In [1]: import numpy as np

In [2]: import numpy.linalg as la

In [3]: np.set_printoptions(precision=3, suppress=True, linewidth=160, floatmode="fixed")

In [4]: m1 = np.array([[6, 1, 3], [2, -1, 6], [1, 3, -3]])

In [5]: la.matrix_power(m1, 3)
Out[5]: 
array([[ 289,   72,  162],
       [ 120,  -59,  228],
       [  62,  110, -129]])

In [6]: np.allclose(m1, m1.T)
Out[6]: False

In [7]: np.sort(np.abs(la.eigvals(m1)))
Out[7]: array([1.269, 6.347, 7.078])

In [8]: round(float(np.abs(la.eigvals(m1)).max()), 3)
Out[8]: 7.078

In [9]: (m1 - m1.T) / 2
Out[9]: 
array([[ 0.000, -0.500,  1.000],
       [ 0.500,  0.000,  1.500],
       [-1.000, -1.500,  0.000]])

In [10]: vals, V = la.eig(m1)

In [11]: np.sort(la.eigvals(la.inv(m1)))
Out[11]: array([-0.158,  0.141,  0.788])

In [12]: np.sort(la.eigvals(m1 @ m1))
Out[12]: array([ 1.610, 40.286, 50.104])

In [13]: round(float(np.prod(vals)), 3)
Out[13]: -57.0

In [14]: np.sort(la.eigvals(m1.T))
Out[14]: array([-6.347,  1.269,  7.078])

In [15]: mat = np.array([[2.0, -2.0, 4.0], [-2.0, -1.0, -2.0], [4.0, -2.0, 2.0]])

In [16]: B = np.array([[3, 3, -2], [-4, 4, -3]])

In [17]: cent = np.kron(B, mat)

In [18]: round(float(la.norm(cent, 2)), 3), round(float(la.norm(B, 2) * la.norm(mat, 2)), 3)
Out[18]: (45.761, 45.761)

In [19]: cent.shape
Out[19]: (6, 9)

In [20]: cent
Out[20]: 
array([[  6.000,  -6.000,  12.000,   6.000,  -6.000,  12.000,  -4.000,   4.000,  -8.000],
       [ -6.000,  -3.000,  -6.000,  -6.000,  -3.000,  -6.000,   4.000,   2.000,   4.000],
       [ 12.000,  -6.000,   6.000,  12.000,  -6.000,   6.000,  -8.000,   4.000,  -4.000],
       [ -8.000,   8.000, -16.000,   8.000,  -8.000,  16.000,  -6.000,   6.000, -12.000],
       [  8.000,   4.000,   8.000,  -8.000,  -4.000,  -8.000,   6.000,   3.000,   6.000],
       [-16.000,   8.000,  -8.000,  16.000,  -8.000,   8.000, -12.000,   6.000,  -6.000]])

In [21]: feats = np.load("m.npy")

In [22]: feats
Out[22]: 
array([[-0.588, -0.605, -3.623],
       [-0.219, -0.189, -1.169],
       [ 0.296,  0.297,  1.819],
       [ 0.495,  0.526,  3.009],
       [ 0.222,  0.221,  1.199],
       [ 0.429,  0.438,  2.416],
       [-0.082, -0.121, -0.590],
       [ 0.355,  0.343,  1.820],
       [-0.590, -0.614, -3.576],
       [ 0.761,  0.805,  4.803],
       [-0.719, -0.731, -4.238]])

In [23]: x = np.array([1, 0, 4])

In [24]: h = np.maximum(feats @ x, 0)

In [25]: h
Out[25]: array([ 0.000,  0.000,  7.572, 12.531,  5.018, 10.093,  0.000,  7.635,  0.000, 19.973,  0.000])

In [26]: feats.T @ h
Out[26]: array([ 31.798,  33.067, 191.707])

In [27]: B = np.c_[feats[:, :1] @ np.array([[2]]), np.array([-2, 2, 3, 1, -3, -1, 3, 3, -2, 3, -1])]

In [28]: B
Out[28]: 
array([[-1.176, -2.000],
       [-0.438,  2.000],
       [ 0.592,  3.000],
       [ 0.990,  1.000],
       [ 0.444, -3.000],
       [ 0.858, -1.000],
       [-0.164,  3.000],
       [ 0.710,  3.000],
       [-1.180, -2.000],
       [ 1.522,  3.000],
       [-1.438, -1.000]])

In [29]: la.norm(la.qr(feats)[0].T @ B, axis=0) ** 2 / ((B ** 2).sum(axis=0) + 1e-12)
Out[29]: array([1.000, 0.342])

In [30]: np.round(la.norm(B - feats @ la.lstsq(feats, B)[0], axis=0), 3) + 0
Out[30]: array([0.000, 6.281])

In [31]: la.matrix_rank(B)
Out[31]: np.int64(2)

In [32]: np.round(la.lstsq(feats, B[:, 0])[0], 3) + 0
Out[32]: array([2.000, 0.000, 0.000])

In [33]: np.round(feats[0] @ feats[5], 3)
Out[33]: np.float64(-9.27)

In [34]: la.norm(feats, axis=1).argmax()
Out[34]: np.int64(9)

In [35]: round(la.norm(feats[0] - feats[5]), 3)
Out[35]: np.float64(6.212)

In [36]: x = np.array([2, 1, -1])

In [37]: y = feats @ x

In [38]: la.lstsq(feats, y)[0]
Out[38]: array([ 2.000,  1.000, -1.000])

In [39]: np.round(la.pinv(feats) @ feats, 3) + 0
Out[39]: 
array([[1.000, 0.000, 0.000],
       [0.000, 1.000, 0.000],
       [0.000, 0.000, 1.000]])

In [40]: rng = np.random.default_rng(619)

In [41]: y = y + 0.1 * rng.normal(size=11)

In [42]: y
Out[42]: array([ 1.866,  0.359, -0.750, -1.431, -0.540, -1.074,  0.528, -0.811,  1.659, -2.363,  2.076])

In [43]: b, *_ = la.lstsq(feats, y)

In [44]: b
Out[44]: array([ 4.840, -4.985, -0.429])

In [45]: b.round()
Out[45]: array([ 5.000, -5.000, -0.000])

In [46]: J = np.load("out14.npy")

In [47]: J
Out[47]: 
array([[-2, -3,  0],
       [ 1, -2,  2],
       [-2,  3,  2]])

In [48]: q, V = la.qr(m1[:, :1])[0], la.qr(m1[:, 1:])[0]

In [49]: s = la.svd(q.T @ V, compute_uv=False)

In [50]: (s > 0.9).sum()
Out[50]: np.int64(1)

In [51]: np.degrees(np.arccos(s.clip(0, 1)))
Out[51]: array([24.812])

In [52]: np.round(la.norm(q @ q.T - V @ V.T, 2), 3)
Out[52]: np.float64(1.0)

In [53]: round(float(la.det(J[::-1])), 3)
Out[53]: -38.0

In [54]: np.round(la.eigvals(J).sum().real, 3)
Out[54]: np.float64(-2.0)

In [55]: np.kron(np.eye(2, dtype=int), J)
Out[55]: 
array([[-2, -3,  0,  0,  0,  0],
       [ 1, -2,  2,  0,  0,  0],
       [-2,  3,  2,  0,  0,  0],
       [ 0,  0,  0, -2, -3,  0],
       [ 0,  0,  0,  1, -2,  2],
       [ 0,  0,  0, -2,  3,  2]])

In [56]: np.poly(J)
Out[56]: array([  1.000,   2.000,  -7.000, -38.000])

In [57]: np.einsum("ii->", J)
Out[57]: np.int64(-2)
